$ python3 -q
>>> import numpy as np
>>> from numpy import linalg as LA
>>> np.set_printoptions(precision=2, suppress=True, linewidth=200)
>>> F = np.loadtxt("dump.csv", delimiter=",")
>>> F
array([[ -7.,   7.,  -7.,   4.],
       [  3.,   0.,   4.,   7.],
       [-13.,   7., -15., -10.]])
>>> M2 = F[0, 0] * F[1:] - np.outer(F[1:, 0], F[0])
>>> M2
array([[  0., -21.,  -7., -61.],
       [  0.,  42.,  14., 122.]])
>>> F[:, 0] / F[0, 0]
array([ 1.  , -0.43,  1.86])
>>> LA.matrix_rank(M2), LA.matrix_rank(F)
(np.int64(1), np.int64(2))
>>> np.flatnonzero(~M2.round(6).any(axis=1))
array([], dtype=int64)
>>> X = np.load("case14.npy")
>>> X
array([[2, 2, 1],
       [1, 2, 2],
       [2, 1, 2]])
>>> M2 = np.array([[2, -1, -1], [-1, 2, -1]])
>>> W2 = np.kron(M2, X)
>>> round(LA.norm(W2, 2), 2), np.round(LA.norm(M2, 2) * LA.norm(X, 2), 2)
(np.float64(15.0), np.float64(15.0))
>>> W2
array([[ 4,  4,  2, -2, -2, -1, -2, -2, -1],
       [ 2,  4,  4, -1, -2, -2, -1, -2, -2],
       [ 4,  2,  4, -2, -1, -2, -2, -1, -2],
       [-2, -2, -1,  4,  4,  2, -2, -2, -1],
       [-1, -2, -2,  2,  4,  4, -1, -2, -2],
       [-2, -1, -2,  4,  2,  4, -2, -1, -2]])
>>> W2.shape
(6, 9)
>>> x = np.array([1, 3, -3])
>>> target = X @ x
>>> c, lr = np.zeros(3), 1 / LA.norm(X, 2) ** 2
>>> for i in range(6):
...     c -= lr * X.T @ (X @ c - target)
...     if i % 2 == 0: print(i, round(LA.norm(X @ c - target), 2))
... 
0 4.15
2 3.82
4 3.52
>>> round(float(LA.cond(X)), 2)
5.0
